$ python3 -q
>>> import numpy as np
>>> np.set_printoptions(precision=2, suppress=True, linewidth=160, floatmode="fixed")
>>> mat = np.load("layer6.npy")
>>> mat
array([[0.50, 0.00, 0.00, 0.00, 0.00, 0.00, 0.00, 0.00, 0.00, 0.00, 0.00, 0.00, 0.00, 0.50],
       [0.00, 0.25, 0.12, 0.12, 0.12, 0.12, 0.00, 0.00, 0.00, 0.12, 0.00, 0.00, 0.00, 0.12],
       [0.00, 0.00, 0.50, 0.00, 0.00, 0.00, 0.25, 0.00, 0.25, 0.00, 0.00, 0.00, 0.00, 0.00],
       [0.00, 0.00, 0.00, 0.17, 0.17, 0.17, 0.17, 0.00, 0.17, 0.00, 0.00, 0.00, 0.17, 0.00],
       [0.00, 0.00, 0.00, 0.20, 0.20, 0.00, 0.00, 0.20, 0.00, 0.20, 0.00, 0.00, 0.00, 0.20],
       [0.00, 0.00, 0.33, 0.00, 0.33, 0.33, 0.00, 0.00, 0.00, 0.00, 0.00, 0.00, 0.00, 0.00],
       [0.33, 0.00, 0.00, 0.33, 0.00, 0.00, 0.33, 0.00, 0.00, 0.00, 0.00, 0.00, 0.00, 0.00],
       [0.20, 0.00, 0.00, 0.20, 0.20, 0.00, 0.00, 0.20, 0.00, 0.00, 0.20, 0.00, 0.00, 0.00],
       [0.00, 0.00, 0.00, 0.00, 0.00, 0.17, 0.17, 0.17, 0.17, 0.17, 0.00, 0.00, 0.00, 0.17],
       [0.00, 0.00, 0.00, 0.00, 0.00, 0.20, 0.20, 0.20, 0.20, 0.20, 0.00, 0.00, 0.00, 0.00],
       [0.00, 0.00, 0.00, 0.00, 0.17, 0.00, 0.17, 0.17, 0.00, 0.17, 0.33, 0.00, 0.00, 0.00],
       [0.20, 0.00, 0.00, 0.20, 0.20, 0.00, 0.00, 0.20, 0.00, 0.00, 0.00, 0.20, 0.00, 0.00],
       [0.00, 0.00, 0.00, 0.00, 0.25, 0.00, 0.00, 0.00, 0.00, 0.00, 0.25, 0.00, 0.50, 0.00],
       [0.00, 0.00, 0.25, 0.00, 0.00, 0.25, 0.00, 0.00, 0.25, 0.00, 0.00, 0.00, 0.00, 0.25]])
>>> def softmax(z):
...     e = np.exp(z - z.max(axis=-1, keepdims=True))
...     return e / e.sum(axis=-1, keepdims=True)
... 
>>> softmax(mat[8])
array([0.07, 0.07, 0.07, 0.07, 0.07, 0.08, 0.08, 0.08, 0.08, 0.08, 0.07, 0.07, 0.07, 0.08])
>>> att = mat @ mat.T / np.sqrt(14)
>>> softmax(att).round(6).argmax(axis=1)
array([ 0,  1,  2,  3,  4,  5,  6,  7,  8,  9, 10, 11, 12, 13])
